$ python3 -q
>>> import numpy as np
>>> np.set_printoptions(suppress=True, linewidth=100)
>>> rd = lambda a: np.round(a, 2) + 0
>>> u = np.array([3, 4, 0, 2, 0, 5, 2, 1, 0, 2, 0, 4, 0, 1, 4]) + 0.5
>>> J = np.eye(15) - 2 * np.outer(u, u) / (u @ u)
>>> rd(J)
array([[ 0.81, -0.25, -0.03, -0.14, -0.03, -0.3 , -0.14, -0.08, -0.03, -0.14, -0.03, -0.25, -0.03,
        -0.08, -0.25],
       [-0.25,  0.68, -0.04, -0.18, -0.04, -0.39, -0.18, -0.11, -0.04, -0.18, -0.04, -0.32, -0.04,
        -0.11, -0.32],
       [-0.03, -0.04,  1.  , -0.02,  0.  , -0.04, -0.02, -0.01,  0.  , -0.02,  0.  , -0.04,  0.  ,
        -0.01, -0.04],
       [-0.14, -0.18, -0.02,  0.9 , -0.02, -0.22, -0.1 , -0.06, -0.02, -0.1 , -0.02, -0.18, -0.02,
        -0.06, -0.18],
       [-0.03, -0.04,  0.  , -0.02,  1.  , -0.04, -0.02, -0.01,  0.  , -0.02,  0.  , -0.04,  0.  ,
        -0.01, -0.04],
       [-0.3 , -0.39, -0.04, -0.22, -0.04,  0.53, -0.22, -0.13, -0.04, -0.22, -0.04, -0.39, -0.04,
        -0.13, -0.39],
       [-0.14, -0.18, -0.02, -0.1 , -0.02, -0.22,  0.9 , -0.06, -0.02, -0.1 , -0.02, -0.18, -0.02,
        -0.06, -0.18],
       [-0.08, -0.11, -0.01, -0.06, -0.01, -0.13, -0.06,  0.96, -0.01, -0.06, -0.01, -0.11, -0.01,
        -0.04, -0.11],
       [-0.03, -0.04,  0.  , -0.02,  0.  , -0.04, -0.02, -0.01,  1.  , -0.02,  0.  , -0.04,  0.  ,
        -0.01, -0.04],
       [-0.14, -0.18, -0.02, -0.1 , -0.02, -0.22, -0.1 , -0.06, -0.02,  0.9 , -0.02, -0.18, -0.02,
        -0.06, -0.18],
       [-0.03, -0.04,  0.  , -0.02,  0.  , -0.04, -0.02, -0.01,  0.  , -0.02,  1.  , -0.04,  0.  ,
        -0.01, -0.04],
       [-0.25, -0.32, -0.04, -0.18, -0.04, -0.39, -0.18, -0.11, -0.04, -0.18, -0.04,  0.68, -0.04,
        -0.11, -0.32],
       [-0.03, -0.04,  0.  , -0.02,  0.  , -0.04, -0.02, -0.01,  0.  , -0.02,  0.  , -0.04,  1.  ,
        -0.01, -0.04],
       [-0.08, -0.11, -0.01, -0.06, -0.01, -0.13, -0.06, -0.04, -0.01, -0.06, -0.01, -0.11, -0.01,
         0.96, -0.11],
       [-0.25, -0.32, -0.04, -0.18, -0.04, -0.39, -0.18, -0.11, -0.04, -0.18, -0.04, -0.32, -0.04,
        -0.11,  0.68]])
>>> np.all(np.linalg.eigvalsh(J) > 0)
np.False_
>>> try:
...     np.linalg.cholesky(J)
... except np.linalg.LinAlgError as e:
...     print(e)
... 
Matrix is not positive definite
>>> rd(np.linalg.eigvalsh(J).min())
np.float64(-1.0)
>>> w, V = np.linalg.eigh(J)
>>> x0 = np.array([0, 1, 3, 1, 0, 0, 1, -1, 1, -2, -2, -1, -1, -1, 1])
>>> rd(x0 @ J @ x0)
np.float64(25.94)
>>> rd(x0 @ J @ x0 / (x0 @ x0)), rd(w[0]), rd(w[-1])
(np.float64(1.0), np.float64(-1.0), np.float64(1.0))
>>> other = J / np.linalg.norm(J, axis=1, keepdims=True)
>>> G = other @ other.T
>>> np.argwhere(np.triu(np.abs(G) > 0.95, 1))
array([], shape=(0, 2), dtype=int64)
>>> w, V = np.linalg.eigh(J)
>>> rd(np.linalg.svd(J, compute_uv=False))
array([1., 1., 1., 1., 1., 1., 1., 1., 1., 1., 1., 1., 1., 1., 1.])
>>> rd(w)
array([-1.,  1.,  1.,  1.,  1.,  1.,  1.,  1.,  1.,  1.,  1.,  1.,  1.,  1.,  1.])
>>> rd(np.linalg.eigvalsh(J @ J))
array([1., 1., 1., 1., 1., 1., 1., 1., 1., 1., 1., 1., 1., 1., 1.])
>>> rd(np.linalg.eigvalsh(J + 3 * np.eye(15)))
array([2., 4., 4., 4., 4., 4., 4., 4., 4., 4., 4., 4., 4., 4., 4.])
>>> arr = np.array([[9, -3, 8, 3, 2, 3],
...     [4, -2, 1, 8, -3, 6],
...     [7, 1, 3, -6, 0, 6],
...     [6, 9, -2, 8, 2, 3],
...     [-4, -5, 0, -9, 9, -2],
...     [-6, -9, -7, 3, 9, -5],
...     [-4, -5, 0, -9, 9, -2]])
>>> rng = np.random.default_rng(668)
>>> idx = rng.permutation(6)
>>> other = arr[:, idx] * rng.choice([-1, 1], 6)
>>> other
array([[ 3, -3, -2, -8,  9,  3],
       [ 8, -6,  3, -1,  4,  2],
       [-6, -6,  0, -3,  7, -1],
       [ 8, -3, -2,  2,  6, -9],
       [-9,  2, -9,  0, -4,  5],
       [ 3,  5, -9,  7, -6,  9],
       [-9,  2, -9,  0, -4,  5]])
>>> left, _, Vt = np.linalg.svd(arr.T @ other)
>>> rd(np.linalg.lstsq(arr, other)[0])
array([[ 0.,  0.,  0.,  0.,  1.,  0.],
       [ 0.,  0.,  0.,  0.,  0., -1.],
       [ 0.,  0.,  0., -1.,  0.,  0.],
       [ 1.,  0.,  0.,  0.,  0.,  0.],
       [ 0.,  0., -1.,  0.,  0.,  0.],
       [ 0., -1.,  0.,  0.,  0.,  0.]])
>>> idx
array([3, 5, 4, 2, 0, 1])
>>> x0 = np.array([-1, -3, -3, 2, -3, 0])
>>> rhs = arr @ x0
>>> rd(np.linalg.pinv(arr) @ arr)
array([[1., 0., 0., 0., 0., 0.],
       [0., 1., 0., 0., 0., 0.],
       [0., 0., 1., 0., 0., 0.],
       [0., 0., 0., 1., 0., 0.],
       [0., 0., 0., 0., 1., 0.],
       [0., 0., 0., 0., 0., 1.]])
>>> rhs = rhs + 0.05 * rng.normal(size=7)
>>> print(rd(rhs))
[-23.97  23.99 -30.99 -16.96 -25.99  32.96 -25.99]
>>> c, *_ = np.linalg.lstsq(arr, rhs)
>>> c.round()
array([-1., -3., -3.,  2., -3.,  0.])
>>> print(rd(c))
[-1.   -2.99 -2.99  2.   -3.    0.  ]
>>> [round(float(np.linalg.norm(np.linalg.solve(arr.T @ arr + lam * np.eye(6), arr.T @ rhs))), 2) for lam in (0, 1, 10, 100)]
[5.65, 5.53, 4.94, 3.14]
>>> proj = arr @ np.linalg.solve(arr.T @ arr, arr.T)
>>> rd(proj)
array([[1. , 0. , 0. , 0. , 0. , 0. , 0. ],
       [0. , 1. , 0. , 0. , 0. , 0. , 0. ],
       [0. , 0. , 1. , 0. , 0. , 0. , 0. ],
       [0. , 0. , 0. , 1. , 0. , 0. , 0. ],
       [0. , 0. , 0. , 0. , 0.5, 0. , 0.5],
       [0. , 0. , 0. , 0. , 0. , 1. , 0. ],
       [0. , 0. , 0. , 0. , 0.5, 0. , 0.5]])
>>> rd(proj @ arr[:, 2])
array([ 8.,  1.,  3., -2.,  0., -7.,  0.])
>>> A = np.array([[55, 35, 41, 37, 35, 26, 25],
...     [35, 35, 36, 29, 26, 27, 20],
...     [41, 36, 57, 40, 40, 29, 31],
...     [37, 29, 40, 60, 42, 28, 38],
...     [35, 26, 40, 42, 59, 29, 38],
...     [26, 27, 29, 28, 29, 37, 20],
...     [25, 20, 31, 38, 38, 20, 33]])
>>> u = np.array([8, -1, 3, 2, -9, -1, 1])
>>> other = A + np.outer(u, np.eye(7)[1])
>>> np.linalg.matrix_rank(np.linalg.inv(other) - np.linalg.inv(A), tol=1e-8)
np.int64(1)
>>> rd(np.linalg.det(other) / np.linalg.det(A)), rd(1 + np.linalg.solve(A, u)[1])
(np.float64(0.09), np.float64(0.09))
>>> print(np.linalg.matrix_rank(other - A))
1
>>> x0 = np.array([2, 2, -2, 0, 0, 0, 0])
>>> rhs = A @ x0
>>> c, lr = np.zeros(7), 1 / np.linalg.norm(A, 2) ** 2
>>> for i in range(40):
...     c -= lr * A.T @ (A @ c - rhs)
...     if i % 10 == 0: print(i, round(np.linalg.norm(A @ c - rhs), 2))
... 
0 57.77
10 51.59
20 46.62
30 42.59
>>> print(rd(np.linalg.cond(A)))
83.07
>>> rd(c)
array([ 0.77,  0.48,  0.15,  0.08, -0.07,  0.27, -0.1 ])
>>> w, V = np.linalg.eigh(A)
>>> x0 = np.array([-2, 3, 0, 3, 3, 0, -1])
>>> rd(np.linalg.eigvalsh(A[1:, 1:]))
array([  3.29,   5.58,  16.29,  17.94,  28.6 , 209.3 ])
>>> rd(V * np.abs(w) @ V.T)
array([[55., 35., 41., 37., 35., 26., 25.],
       [35., 35., 36., 29., 26., 27., 20.],
       [41., 36., 57., 40., 40., 29., 31.],
       [37., 29., 40., 60., 42., 28., 38.],
       [35., 26., 40., 42., 59., 29., 38.],
       [26., 27., 29., 28., 29., 37., 20.],
       [25., 20., 31., 38., 38., 20., 33.]])
>>> np.abs(A).sum(axis=1).max(), rd(np.abs(w).max())
(np.int64(274), np.float64(244.71))
>>> rd(x0 @ A @ x0 / (x0 @ x0)), rd(w[0]), rd(w[-1])
(np.float64(50.78), np.float64(2.95), np.float64(244.71))
